>>> import numpy as np
>>> np.set_printoptions(precision=2, suppress=True, linewidth=120)
>>> A = np.diag(np.array([4, 4, 0, 5, 1])) + -1 * np.eye(5, k=1) + -1 * np.eye(5, k=-1)
>>> A
array([[ 4., -1.,  0.,  0.,  0.],
       [-1.,  4., -1.,  0.,  0.],
       [ 0., -1.,  0., -1.,  0.],
       [ 0.,  0., -1.,  5., -1.],
       [ 0.,  0.,  0., -1.,  1.]])
>>> np.all(np.linalg.eigvalsh(A) > 0)
np.False_
>>> try:
...     np.linalg.cholesky(A)
... except np.linalg.LinAlgError as e:
...     print("failed:", e)
... 
failed: Matrix is not positive definite
>>> Q, evecs = np.linalg.qr(A[:, :3])[0], np.linalg.qr(A[:, 3:])[0]
>>> sv = np.linalg.svd(Q.T @ evecs, compute_uv=False)
>>> np.degrees(np.arccos(sv.clip(0, 1)))
array([27.13, 86.1 ])
>>> sv
array([0.89, 0.07])
>>> U, sv, Vt = np.linalg.svd(A, full_matrices=False)
>>> round(float(np.sqrt((sv ** 2).sum())), 2), np.round(np.linalg.norm(A), 2)
(8.12, np.float64(8.12))
>>> data = np.loadtxt("block1.csv", delimiter=",")
>>> data
array([[0., 0., 3., 0., 2., 1., 3., 2., 9., 7.],
       [1., 2., 3., 0., 1., 3., 3., 3., 2., 0.],
       [1., 0., 2., 3., 1., 0., 2., 0., 1., 2.],
       [3., 2., 2., 0., 2., 2., 1., 0., 7., 2.],
       [0., 1., 1., 0., 3., 3., 1., 0., 9., 5.],
       [1., 1., 1., 2., 3., 3., 1., 0., 2., 5.],
       [1., 1., 1., 3., 3., 0., 2., 2., 1., 3.],
       [1., 3., 1., 2., 0., 2., 0., 3., 1., 3.],
       [0., 0., 0., 0., 0., 0., 0., 0., 2., 0.],
       [0., 0., 0., 0., 0., 0., 0., 0., 0., 2.]])
>>> theta = np.radians(120)
>>> Rm = np.eye(10)
>>> Rm[4, 4] = Rm[9, 9] = np.cos(theta)
>>> Rm[4, 9], Rm[9, 4] = -np.sin(theta), np.sin(theta)
>>> Rm
array([[ 1.  ,  0.  ,  0.  ,  0.  ,  0.  ,  0.  ,  0.  ,  0.  ,  0.  ,  0.  ],
       [ 0.  ,  1.  ,  0.  ,  0.  ,  0.  ,  0.  ,  0.  ,  0.  ,  0.  ,  0.  ],
       [ 0.  ,  0.  ,  1.  ,  0.  ,  0.  ,  0.  ,  0.  ,  0.  ,  0.  ,  0.  ],
       [ 0.  ,  0.  ,  0.  ,  1.  ,  0.  ,  0.  ,  0.  ,  0.  ,  0.  ,  0.  ],
       [ 0.  ,  0.  ,  0.  ,  0.  , -0.5 ,  0.  ,  0.  ,  0.  ,  0.  , -0.87],
       [ 0.  ,  0.  ,  0.  ,  0.  ,  0.  ,  1.  ,  0.  ,  0.  ,  0.  ,  0.  ],
       [ 0.  ,  0.  ,  0.  ,  0.  ,  0.  ,  0.  ,  1.  ,  0.  ,  0.  ,  0.  ],
       [ 0.  ,  0.  ,  0.  ,  0.  ,  0.  ,  0.  ,  0.  ,  1.  ,  0.  ,  0.  ],
       [ 0.  ,  0.  ,  0.  ,  0.  ,  0.  ,  0.  ,  0.  ,  0.  ,  1.  ,  0.  ],
       [ 0.  ,  0.  ,  0.  ,  0.  ,  0.87,  0.  ,  0.  ,  0.  ,  0.  , -0.5 ]])
>>> M2 = data @ Rm.T
>>> np.abs(M2 - data).max(axis=0)
array([0.  , 0.  , 0.  , 0.  , 9.06, 0.  , 0.  , 0.  , 0.  , 8.77])
>>> np.round(np.linalg.det(Rm), 2), np.trace(Rm)
(np.float64(1.0), np.float64(7.0))
>>> np.allclose(data @ data.T, M2 @ M2.T)
True
>>> np.linalg.svd(data, compute_uv=False), np.linalg.svd(M2, compute_uv=False)
(array([20.81,  7.67,  5.78,  4.31,  3.83,  2.84,  2.06,  1.51,  0.24,  0.15]), array([20.81,  7.67,  5.78,  4.31,  3.83,  2.84,  2.06,  1.51,  0.24,  0.15]))
>>> x0 = np.array([2, 1, 2, 2, 1, 2, 0, 0, 2, 0])
>>> np.linalg.inv(Rm)
array([[ 1.  ,  0.  ,  0.  ,  0.  ,  0.  ,  0.  ,  0.  ,  0.  ,  0.  ,  0.  ],
       [ 0.  ,  1.  ,  0.  ,  0.  ,  0.  ,  0.  ,  0.  ,  0.  ,  0.  ,  0.  ],
       [ 0.  ,  0.  ,  1.  ,  0.  ,  0.  ,  0.  ,  0.  ,  0.  ,  0.  ,  0.  ],
       [ 0.  ,  0.  ,  0.  ,  1.  ,  0.  ,  0.  ,  0.  ,  0.  ,  0.  ,  0.  ],
       [ 0.  ,  0.  ,  0.  ,  0.  , -0.5 ,  0.  ,  0.  ,  0.  ,  0.  ,  0.87],
       [ 0.  ,  0.  ,  0.  ,  0.  ,  0.  ,  1.  ,  0.  ,  0.  ,  0.  ,  0.  ],
       [ 0.  ,  0.  ,  0.  ,  0.  ,  0.  ,  0.  ,  1.  ,  0.  ,  0.  ,  0.  ],
       [ 0.  ,  0.  ,  0.  ,  0.  ,  0.  ,  0.  ,  0.  ,  1.  ,  0.  ,  0.  ],
       [ 0.  ,  0.  ,  0.  ,  0.  ,  0.  ,  0.  ,  0.  ,  0.  ,  1.  ,  0.  ],
       [-0.  , -0.  , -0.  , -0.  , -0.87, -0.  , -0.  , -0.  , -0.  , -0.5 ]])
>>> 10 - np.linalg.matrix_rank(Rm - np.eye(10), tol=1e-8)
np.int64(8)
